>>> import numpy as np
>>> from numpy import linalg as LA
>>> np.set_printoptions(suppress=True, linewidth=200)
>>> rnd = lambda a: np.round(a, 2) + 0
>>> X = np.loadtxt("m.csv", delimiter=",")
>>> rnd(X)
array([[ 1.  ,  0.  ,  0.  ,  0.  ,  0.  ],
       [ 0.  ,  0.26,  0.  ,  0.  ,  0.97],
       [ 0.  ,  0.  ,  1.  ,  0.  ,  0.  ],
       [ 0.  ,  0.  ,  0.  ,  1.  ,  0.  ],
       [ 0.  , -0.97,  0.  ,  0.  ,  0.26]])
>>> # splits into 4 blocks
>>> x = np.array([0, 2, 5, 9, 9])
>>> rnd(LA.norm(x)), rnd(LA.norm(X @ x))
(np.float64(13.82), np.float64(13.82))
>>> rnd(np.sort(np.abs(np.degrees(np.angle(LA.eigvals(X))))))
array([ 0.,  0.,  0., 75., 75.])
>>> X.T @ (X @ x)
array([0., 2., 5., 9., 9.])
>>> 5 - LA.matrix_rank(X - np.eye(5), tol=1e-8)
np.int64(3)
>>> [p for p in range(1, 25) if np.allclose(LA.matrix_power(X, p), np.eye(5))]
[24]
>>> M = np.array([[-2, 0, 3, -3, -2, 2, 0, 2],
...     [2, 0, 1, 0, -2, -1, 1, 1],
...     [-2, -2, -3, -3, -3, 1, 3, 1],
...     [4, 0, 6, -3, -8, -1, 3, 5]])
>>> B = M / LA.norm(M, axis=1, keepdims=True)
>>> G = B @ B.T
>>> rnd(G[2])
array([0.35, 0.09, 1.  , 0.23])
>>> rnd(np.degrees(np.arccos(np.clip(G[2, 0], -1, 1))))
np.float64(69.27)
>>> rnd(X @ X)
array([[ 1.  ,  0.  ,  0.  ,  0.  ,  0.  ],
       [ 0.  , -0.87,  0.  ,  0.  ,  0.5 ],
       [ 0.  ,  0.  ,  1.  ,  0.  ,  0.  ],
       [ 0.  ,  0.  ,  0.  ,  1.  ,  0.  ],
       [ 0.  , -0.5 ,  0.  ,  0.  , -0.87]])
>>> r = LA.matrix_rank(M)
>>> r
np.int64(3)
>>> null = LA.svd(M)[2][r:].T
>>> rnd(M @ null)
array([[0., 0., 0., 0., 0.],
       [0., 0., 0., 0., 0.],
       [0., 0., 0., 0., 0.],
       [0., 0., 0., 0., 0.]])
>>> Uu, sig, Vh = LA.svd(M, full_matrices=False)
>>> rnd(sig)
array([13.63,  6.74,  4.57,  0.  ])
>>> rnd(np.abs(Vh[0]))
array([0.24, 0.02, 0.45, 0.3 , 0.65, 0.03, 0.25, 0.41])
>>> Uu, sig, Vh = LA.svd(M)
>>> vecs = Vh[:(sig > 1e-8).sum()]
>>> rng = np.random.default_rng(87226)
>>> x = M[1] + -2 * M[0] + rng.integers(2) * np.eye(8)[0]
>>> print(x)
[ 6.  0. -5.  6.  2. -5.  1. -3.]
>>> LA.matrix_rank(np.vstack([M, x]))
np.int64(3)
>>> np.allclose(vecs.T @ vecs @ x, x)
True
>>> m1 = np.loadtxt("mat.csv", delimiter=",")
>>> m1
array([[5., 0., 0., 4., 0., 0., 0.],
       [0., 5., 4., 0., 4., 4., 4.],
       [0., 4., 5., 0., 4., 4., 4.],
       [4., 0., 0., 5., 0., 0., 0.],
       [0., 4., 4., 0., 5., 4., 4.],
       [0., 4., 4., 0., 4., 5., 4.],
       [0., 4., 4., 0., 4., 4., 5.]])
>>> q, vecs = LA.qr(m1[:, :6])[0], LA.qr(m1[:, 6:])[0]
>>> sig = LA.svd(q.T @ vecs, compute_uv=False)
>>> rnd(sig)
array([0.99])
>>> (sig > 0.9).sum()
np.int64(1)
>>> A = np.load("a.npy")
>>> print(A)
[[2 0 2 0 0 0]
 [0 3 0 2 3 2]
 [0 0 3 0 0 0]
 [0 2 0 3 0 1]
 [0 1 0 3 0 3]
 [0 2 0 2 1 3]]
>>> # 2 groups of indices that never mix
>>> B = A[0, 0] * A[1:] - np.outer(A[1:, 0], A[0])
>>> B
array([[0, 6, 0, 4, 6, 4],
       [0, 0, 6, 0, 0, 0],
       [0, 4, 0, 6, 0, 2],
       [0, 2, 0, 6, 0, 6],
       [0, 4, 0, 4, 2, 6]])
>>> LA.matrix_rank(B), LA.matrix_rank(A)
(np.int64(5), np.int64(6))
>>> np.flatnonzero(~B.round(6).any(axis=1))
array([], dtype=int64)
>>> arr = np.loadtxt("data.csv", delimiter=",")
>>> rnd(arr)
array([[-3.23,  6.67, -2.64,  5.83, -2.02],
       [-3.24,  5.28, -0.5 , -6.66, -4.12],
       [ 2.52, -5.53,  2.56, -7.43,  1.1 ],
       [ 3.58, -7.19,  2.62, -4.7 ,  2.54],
       [-1.41,  3.64, -2.25,  8.93,  0.18],
       [-3.2 ,  6.61, -2.64,  5.93, -1.97],
       [ 2.09, -4.8 ,  2.46, -8.14,  0.57],
       [ 4.2 , -7.58,  1.79,  1.96,  4.22],
       [-4.22,  7.89, -2.2 ,  0.32, -3.86],
       [-3.45,  7.  , -2.64,  5.17, -2.34],
       [ 4.19, -7.57,  1.78,  2.03,  4.23],
       [-3.36,  6.87, -2.64,  5.45, -2.2 ],
       [-1.  ,  0.78,  1.13, -9.53, -2.52],
       [ 0.51,  0.14, -1.4 ,  9.66,  2.09],
       [ 3.17, -5.13,  0.43,  6.84,  4.09],
       [-3.02,  4.8 , -0.29, -7.19, -4.  ],
       [ 0.  ,  1.1 , -1.66,  9.67,  1.62],
       [-3.57,  5.99, -0.83, -5.7 , -4.26],
       [ 1.79, -2.31, -0.64,  9.  ,  3.17],
       [ 3.96, -6.9 ,  1.31,  4.02,  4.34],
       [-3.36,  5.52, -0.61, -6.36, -4.18],
       [ 4.2 , -7.58,  1.79,  1.96,  4.22],
       [-3.45,  5.72, -0.7 , -6.1 , -4.22],
       [ 3.4 , -6.93,  2.64, -5.32,  2.26],
       [ 3.5 , -7.08,  2.63, -4.98,  2.42],
       [ 1.5 , -1.75, -0.83,  9.24,  2.94],
       [ 2.35, -5.24,  2.52, -7.74,  0.88],
       [-0.14, -0.83,  1.59, -9.68, -1.75],
       [ 2.88, -4.5 ,  0.17,  7.49,  3.92]])
>>> # looks like rank 2
>>> G = np.cov(arr, rowvar=False)
>>> rnd(np.corrcoef(arr.T))
array([[ 1.  , -0.99,  0.78,  0.07,  0.93],
       [-0.99,  1.  , -0.86,  0.07, -0.87],
       [ 0.78, -0.86,  1.  , -0.57,  0.5 ],
       [ 0.07,  0.07, -0.57,  1.  ,  0.43],
       [ 0.93, -0.87,  0.5 ,  0.43,  1.  ]])
>>> np.argwhere(np.triu(np.abs(np.corrcoef(arr.T)) > 0.8, 1))
array([[0, 1],
       [0, 4],
       [1, 2],
       [1, 4]])
>>> rnd(LA.eigvalsh(G)[::-1])
array([52.51, 50.69,  0.  ,  0.  ,  0.  ])
>>> np.argsort(-arr.std(axis=0).round(6), kind="stable")
array([3, 1, 4, 0, 2])
